$ ipython --no-banner

In [1]: import numpy as np

In [2]: np.set_printoptions(precision=3, suppress=True, linewidth=100, legacy="1.25")

In [3]: X = np.array([[1, 3, 1, 3, 1, 3],
   ...:     [5, 8, 5, 8, 5, 8],
   ...:     [2, 6, 2, 6, 2, 6],
   ...:     [1, 3, 1, 3, 1, 3],
   ...:     [5, 8, 5, 8, 5, 8],
   ...:     [2, 6, 2, 6, 2, 6]])

In [4]: [round(float(x), 3) for x in np.linalg.svd(X, compute_uv=False)[:3]]
Out[4]: [28.693, 3.273, 0.0]

In [5]: np.linalg.matrix_rank(X, rtol=0.1)
Out[5]: 2

In [6]: Uu, sig, VT = np.linalg.svd(X)

In [7]: sig.round(3) + 0
Out[7]: array([28.693,  3.273,  0.   ,  0.   ,  0.   ,  0.   ])

In [8]: np.argmax(sig[:-1] / (sig[1:] + 1e-6)) + 1
Out[8]: 2

In [9]: M2 = Uu[:, :2] @ np.diag(sig[:2]) @ VT[:2]

In [10]: np.linalg.matrix_rank(M2)
Out[10]: 2

In [11]: np.round(np.linalg.norm(X - M2) / np.linalg.norm(X), 3)
Out[11]: 0.0

In [12]: u = np.array([8, 7, 5])

In [13]: rng = np.random.default_rng(973)

In [14]: K = np.outer(rng.normal(size=19), u) + 0.05 * rng.normal(size=(19, 3))

In [15]: print(K)
[[  2.006   1.712   1.237]
 [ -2.595  -2.236  -1.624]
 [ 13.369  11.734   8.446]
 [ -8.501  -7.486  -5.313]
 [  8.516   7.464   5.298]
 [ -3.247  -2.878  -2.12 ]
 [ 15.21   13.241   9.448]
 [ -8.398  -7.331  -5.269]
 [ 14.959  13.163   9.433]
 [ -5.729  -4.993  -3.593]
 [  9.818   8.594   6.247]
 [-10.238  -8.91   -6.395]
 [-17.664 -15.448 -11.021]
 [ -6.199  -5.295  -3.786]
 [ -3.697  -3.167  -2.33 ]
 [ -3.994  -3.418  -2.533]
 [ -7.307  -6.448  -4.638]
 [  3.598   3.217   2.342]
 [ -2.417  -2.18   -1.499]]

In [16]: Xs = K - K.mean(axis=0)

In [17]: Uu, sig, VT = np.linalg.svd(Xs, full_matrices=False)

In [18]: print(np.abs(VT[-1]))
[0.279 0.749 0.6  ]

In [19]: round(float((sig ** 2).sum() ** 2 / (sig ** 4).sum()), 3)
Out[19]: 1.0

In [20]: np.round(Xs.mean(axis=0), 3) + 0
Out[20]: array([0., 0., 0.])

In [21]: np.searchsorted(np.cumsum(sig ** 2) / (sig ** 2).sum(), 0.9) + 1
Out[21]: 1

In [22]: D = np.linalg.norm(K[:, None] - K[None], axis=-1)

In [23]: D[15].round(6).argsort(kind="stable")[:4]
Out[23]: array([15, 14,  5,  1])

In [24]: np.flatnonzero(D[15] < D.mean() / 2)
Out[24]: array([ 1,  3,  5,  7,  9, 13, 14, 15, 16, 18])

In [25]: D.shape
Out[25]: (19, 19)

In [26]: (D + 1e9 * np.eye(19)).round(6).argmin(axis=1)
Out[26]: array([17, 18,  8,  7, 10, 14,  8,  3,  6, 13,  4,  3, 11,  9, 15, 14,  7,  0,  1])

In [27]: Z = K[[15, 17]].astype(float)

In [28]: for _ in range(6):
    ...:     labels = np.linalg.norm(K[:, None] - Z, axis=-1).argmin(axis=1)
    ...:     Z = np.array([K[labels == j].mean(axis=0) for j in range(2)])
    ...: 

In [29]: labels
Out[29]: array([1, 0, 1, 0, 1, 0, 1, 0, 1, 0, 1, 0, 0, 0, 0, 0, 0, 1, 0])

In [30]: Z
Out[30]: 
array([[-6.666, -5.816, -4.177],
       [ 9.64 ,  8.447,  6.065]])

In [31]: print(Z[1] - Z[0])
[16.305 14.262 10.241]

In [32]: np.bincount(labels)
Out[32]: array([12,  7])

In [33]: O, Rm = np.linalg.qr(K)

In [34]: round(float(abs(Rm[0, 0])), 3), np.round(np.linalg.norm(K[:, 0]), 3)
Out[34]: (39.456, 39.456)

In [35]: np.allclose(Rm.T @ Rm, K.T @ K)
Out[35]: True

In [36]: np.abs(np.diag(Rm))
Out[36]: array([39.456,  0.246,  0.195])

In [37]: O.shape, Rm.shape
Out[37]: ((19, 3), (3, 3))

In [38]: def softmax(z):
    ...:     e = np.exp(z - z.max(axis=-1, keepdims=True))
    ...:     return e / e.sum(axis=-1, keepdims=True)
    ...: 

In [39]: print(softmax(K[9]))
[0.087 0.181 0.733]

In [40]: np.round(softmax(10 * K[9]), 3) + 0
Out[40]: array([0., 0., 1.])

In [41]: softmax(K).sum(axis=1)
Out[41]: array([1., 1., 1., 1., 1., 1., 1., 1., 1., 1., 1., 1., 1., 1., 1., 1., 1., 1., 1.])

In [42]: softmax(K[9] + 5)
Out[42]: array([0.087, 0.181, 0.733])

In [43]: S = K @ K.T / np.sqrt(3)

In [44]: print(softmax(S).round(6).argmax(axis=1))
[ 6 12  6 12  6 12  6 12  6 12  6 12 12 12 12 12 12  6 12]

In [45]: feats = np.loadtxt("w.csv", delimiter=",")

In [46]: feats
Out[46]: 
array([[-3., -7.,  7.,  2.],
       [-2., -2.,  6., -4.],
       [-1., -1.,  3., -2.]])

In [47]: rk = np.linalg.matrix_rank(feats)

In [48]: print(rk)
2

In [49]: N = np.linalg.svd(feats)[2][rk:].T

In [50]: np.linalg.matrix_rank(feats.T @ feats), np.linalg.matrix_rank(feats @ feats.T)
Out[50]: (2, 2)

In [51]: [int(np.linalg.matrix_rank(feats[:i])) for i in range(1, len(feats) + 1)]
Out[51]: [1, 2, 2]

In [52]: N.shape
Out[52]: (4, 2)

In [53]: print([int(np.linalg.matrix_rank(np.delete(feats, i, axis=0))) for i in range(3)])
[1, 2, 2]
